>>> import numpy as np
>>> np.set_printoptions(precision=1, suppress=True, linewidth=100)
>>> J = np.load("a.npy")
>>> J.round(1) + 0
array([[-1. ,  0.2, -0.2],
       [ 0.2,  1. ,  0. ],
       [-0.2,  0. ,  1. ]])
>>> np.trace(J)
np.float64(1.0)
>>> np.allclose(J @ J.T, J.T @ J)
True
>>> print(np.round((J + J.T) / 2, 1) + 0)
[[-1.   0.2 -0.2]
 [ 0.2  1.   0. ]
 [-0.2  0.   1. ]]
>>> np.sort(np.abs(np.linalg.eigvals(J)))
array([1., 1., 1.])
>>> ev, V = np.linalg.eig(J)
>>> np.sort(np.linalg.eigvals(np.linalg.inv(J)))
array([-1.,  1.,  1.])
>>> np.prod(ev)
np.float64(-1.0)
>>> np.sort(np.linalg.eigvals(J.T))
array([-1.,  1.,  1.])
>>> np.round(J @ V[:, 0] - ev[0] * V[:, 0], 1) + 0
array([0., 0., 0.])
>>> np.round(np.linalg.pinv(J), 1) + 0
array([[-1. ,  0.2, -0.2],
       [ 0.2,  1. ,  0. ],
       [-0.2,  0. ,  1. ]])
>>> print(np.round(J @ J.T, 1) + 0)
[[1. 0. 0.]
 [0. 1. 0.]
 [0. 0. 1.]]
>>> np.linalg.norm(J, axis=0)
array([1., 1., 1.])
>>> feats = np.load("layer16.npy")
>>> feats.round(1) + 0
array([[  7.6, -16.8,   2.8],
       [  5.3, -12.6,   1.2],
       [  3.4,  -9.1,   0.1],
       [  2. ,  -6.3,  -0.6],
       [  1.6,  -5.5,  -0.8],
       [  1.4,  -5. ,  -0.9],
       [  1.3,  -4.8,  -0.9],
       [  0. ,  -0.1,  -0.3],
       [  0. ,   0. ,   0. ],
       [  0. ,   0. ,   0.1],
       [ -0.1,  -0.1,   0.1],
       [ -0.2,  -0.1,   0.1],
       [ -1.5,  -0.3,  -1.4],
       [ -6.7,   1.2,  -7.1],
       [ -7.7,   1.7,  -8.3]])
>>> Xc = feats - feats.mean(axis=0)
>>> Uu, s, vt = np.linalg.svd(Xc, full_matrices=False)
>>> np.abs(vt[-1])
array([0.7, 0.3, 0.6])
>>> print(np.abs(vt[0]).argmax())
1
>>> (np.sign(Uu[:, 0]) == np.sign(Uu[0, 0])).astype(int)
array([1, 1, 1, 1, 1, 1, 1, 0, 0, 0, 0, 0, 0, 0, 0])
>>> vt[0] * np.sign(vt[0, np.abs(vt[0]).argmax()])
array([-0.5,  0.8, -0.3])
>>> round((s ** 2).sum() ** 2 / (s ** 4).sum(), 1)
np.float64(1.3)
>>> W2 = feats[[7, 11]].astype(float)
>>> for _ in range(3):
...     z = np.linalg.norm(feats[:, None] - W2, axis=-1).argmin(axis=1)
...     W2 = np.array([feats[z == j].mean(axis=0) for j in range(2)])
... 
>>> z
array([1, 1, 1, 1, 1, 1, 1, 0, 0, 0, 0, 0, 0, 0, 0])
>>> W2
array([[-2. ,  0.3, -2.1],
       [ 3.2, -8.6,  0.1]])
>>> Y = np.array([[0, 1, 1], [0, 0, 2], [0, 2, 0]])
>>> A = np.triu(Y)
>>> print(A)
[[0 1 1]
 [0 0 2]
 [0 0 0]]
>>> P = np.triu(np.array([[-1, 1, -1], [-3, 2, 2], [3, -2, -1]]), 1) + np.eye(3)
>>> Y = P @ A @ np.linalg.inv(P)
>>> Y
array([[0., 1., 1.],
       [0., 0., 2.],
       [0., 0., 0.]])
>>> np.linalg.matrix_rank(Y)
np.int64(2)
>>> print(np.trace(Y), np.trace(A))
0.0 0
>>> P @ A - A @ P
array([[0., 0., 0.],
       [0., 0., 0.],
       [0., 0., 0.]])
>>> round(np.linalg.det(Y), 1)
np.float64(0.0)
>>> np.poly(Y)
array([1., 0., 0., 0.])
>>> np.kron(np.eye(2, dtype=int), A)
array([[0, 1, 1, 0, 0, 0],
       [0, 0, 2, 0, 0, 0],
       [0, 0, 0, 0, 0, 0],
       [0, 0, 0, 0, 1, 1],
       [0, 0, 0, 0, 0, 2],
       [0, 0, 0, 0, 0, 0]])
>>> np.einsum("ij,ji->", A, A)
np.int64(0)
>>> round(np.linalg.eigvals(A).sum().real, 1)
np.float64(0.0)
>>> np.poly(A)
array([1., 0., 0., 0.])
>>> np.einsum("ii->", A)
np.int64(0)
>>> [int(np.linalg.matrix_rank(np.linalg.matrix_power(A, p))) for p in range(1, 4)]
[2, 1, 0]
>>> print(np.prod(np.diag(A)), round(np.linalg.det(A), 1))
0 0.0
>>> A @ A
array([[0, 0, 2],
       [0, 0, 0],
       [0, 0, 0]])
>>> np.sort(np.linalg.eigvals(A))
array([0., 0., 0.])
>>> np.linalg.matrix_rank(A - A[0, 0] * np.eye(3))
np.int64(2)
